In [1]: import numpy as np

In [2]: np.set_printoptions(precision=3, suppress=True, linewidth=200, floatmode="fixed")

In [3]: rng = np.random.default_rng(157)

In [4]: idx = rng.integers(0, 3, 4)

In [5]: K = np.array([[-3, 1, 0, -1], [-3, -3, 2, 3], [1, 1, 3, -1], [-1, -2, 2, -3]]) * (idx[:, None] == idx)

In [6]: print(K)
[[-3  1  0  0]
 [-3 -3  0  0]
 [ 0  0  3 -1]
 [ 0  0  2 -3]]

In [7]: # 2 groups of indices that never mix

In [8]: M2 = K / np.sqrt((K ** 2).mean(axis=1, keepdims=True))

In [9]: print(np.linalg.matrix_rank(M2) == np.linalg.matrix_rank(K))
True

In [10]: print(np.linalg.norm(M2, axis=1))
[2.000 2.000 2.000 2.000]

In [11]: X = np.load("sample19.npy")

In [12]: print(X)
[[-3 -1  3 -1]
 [-1 -3 -1  3]
 [ 3 -1 -3 -1]
 [-1  3 -1 -3]]

In [13]: print(np.poly(X))
[   1.000   12.000   32.000  -48.000 -144.000]

In [14]: print(np.kron(np.eye(2, dtype=int), X))
[[-3 -1  3 -1  0  0  0  0]
 [-1 -3 -1  3  0  0  0  0]
 [ 3 -1 -3 -1  0  0  0  0]
 [-1  3 -1 -3  0  0  0  0]
 [ 0  0  0  0 -3 -1  3 -1]
 [ 0  0  0  0 -1 -3 -1  3]
 [ 0  0  0  0  3 -1 -3 -1]
 [ 0  0  0  0 -1  3 -1 -3]]

In [15]: print(np.einsum("ii->", X))
-12

In [16]: Q, V = np.linalg.qr(X[:, :3])[0], np.linalg.qr(X[:, 3:])[0]

In [17]: sig = np.linalg.svd(Q.T @ V, compute_uv=False)

In [18]: print(round(float(np.linalg.norm(Q @ Q.T - V @ V.T, 2)), 3))
1.0

In [19]: print(np.degrees(np.arccos(sig.clip(0, 1))))
[36.870]

In [20]: print(K.ravel(order="F"))
[-3 -3  0  0  1 -3  0  0  0  0  3  2  0  0 -1 -3]

In [21]: print(K.reshape(-1, 2))
[[-3  1]
 [ 0  0]
 [-3 -3]
 [ 0  0]
 [ 0  0]
 [ 3 -1]
 [ 0  0]
 [ 2 -3]]

In [22]: print(K.reshape(2, -1))
[[-3  1  0  0 -3 -3  0  0]
 [ 0  0  3 -1  0  0  2 -3]]

In [23]: T = K.reshape(4, 2, -1)

In [24]: print(np.swapaxes(T, 1, 2)[0])
[[-3  0]
 [ 1  0]]

In [25]: print(np.einsum("ihd,jhd->hij", T, T).shape)
(2, 4, 4)

In [26]: print(T.transpose(1, 0, 2))
[[[-3  1]
  [-3 -3]
  [ 0  0]
  [ 0  0]]

 [[ 0  0]
  [ 0  0]
  [ 3 -1]
  [ 2 -3]]]

In [27]: print(np.einsum("ihd,ihd->ih", T, T))
[[10  0]
 [18  0]
 [ 0 10]
 [ 0 13]]

In [28]: print(T[:, 0])
[[-3  1]
 [-3 -3]
 [ 0  0]
 [ 0  0]]
